>>> import numpy as np
>>> import numpy.linalg as la
>>> np.set_printoptions(suppress=True, linewidth=100)
>>> arr = np.load("dump.npy")
>>> arr
array([[  4,   9, -18],
       [ -2,  -6,  12]])
>>> U, s, Vh = la.svd(arr)
>>> np.argmax(s[:-1] / (s[1:] + 1e-6)) + 1
np.int64(1)
>>> M2 = U[:, :1] @ np.diag(s[:1]) @ Vh[:1]
>>> np.round(np.abs(arr - M2).max(), 3)
np.float64(0.448)
>>> round(float(la.norm(arr - M2, 2)), 3), round(float(s[1]), 3)
(0.546, 0.546)
>>> la.matrix_rank(arr, rtol=0.05)
np.int64(1)
>>> round(la.norm(arr - M2) / la.norm(arr), 3)
np.float64(0.022)
>>> X = np.array([[-1, 0], [-1, -1]])
>>> r0, r1 = X[1], X[0]
>>> r0 @ r1
np.int64(1)
>>> pr = (r0 @ r1) / (r0 @ r0) * r0
>>> (r1 - pr) @ r0
np.float64(0.0)
>>> la.matrix_rank(np.outer(r0, r1))
np.int64(1)
>>> np.prod(np.diag(X)), round(la.det(X), 3)
(np.int64(1), np.float64(1.0))
>>> X @ X
array([[1, 0],
       [2, 1]])
>>> data = np.load("w.npy")
>>> data
array([[5, 0, 0, 0],
       [4, 4, 0, 0],
       [1, 0, 4, 0],
       [4, 0, 3, 4]])
>>> proj = np.triu(np.array([[2, 3, 1, 1], [0, 3, -1, 1], [3, 0, 2, 1], [-3, 2, 3, -1]]), 1) + np.eye(4)
>>> M2 = proj @ data @ la.inv(proj)
>>> la.matrix_rank(M2)
np.int64(4)
>>> np.trace(M2), np.trace(data)
(np.float64(17.0), np.int64(17))
>>> feats = np.load("a.npy")
>>> feats
array([[ 0,  5,  6,  2],
       [-5,  0,  3,  0],
       [-6, -3,  0,  2],
       [-2,  0, -2,  0]])
>>> feats.ravel(order="F")
array([ 0, -5, -6, -2,  5,  0, -3,  0,  6,  3,  0, -2,  2,  0,  2,  0])
>>> blk = feats.reshape(4, 2, -1)
>>> blk.shape
(4, 2, 2)
>>> blk.sum(axis=1)
array([[ 6,  7],
       [-2,  0],
       [-6, -1],
       [-4,  0]])
>>> Q, _ = la.qr(np.array([[0.4, 0.7, 0.8, -0.3],
...     [0.4, -0.4, -0.2, -1.2],
...     [1.4, 0.9, -0.6, 0.1],
...     [0.0, 0.2, 1.1, 0.1]]))
>>> ev = np.array([1, -2, 3, 3])
>>> E = Q @ np.diag(ev) @ Q.T
>>> E.round(3)
array([[ 1.283,  2.071, -0.673, -0.689],
       [ 2.071, -0.242, -0.237,  0.966],
       [-0.673, -0.237,  1.26 , -0.079],
       [-0.689,  0.966, -0.079,  2.699]])
>>> Q, r_ = la.qr(E)
>>> np.round(np.abs(np.diag(r_)), 3)
array([2.619, 2.223, 1.069, 2.893])
>>> np.round(abs(r_[0, 0]), 3), np.round(la.norm(E[:, 0]), 3)
(np.float64(2.619), np.float64(2.619))
>>> np.round(Q @ r_, 3)
array([[ 1.283,  2.071, -0.673, -0.689],
       [ 2.071, -0.242, -0.237,  0.966],
       [-0.673, -0.237,  1.26 , -0.079],
       [-0.689,  0.966, -0.079,  2.699]])
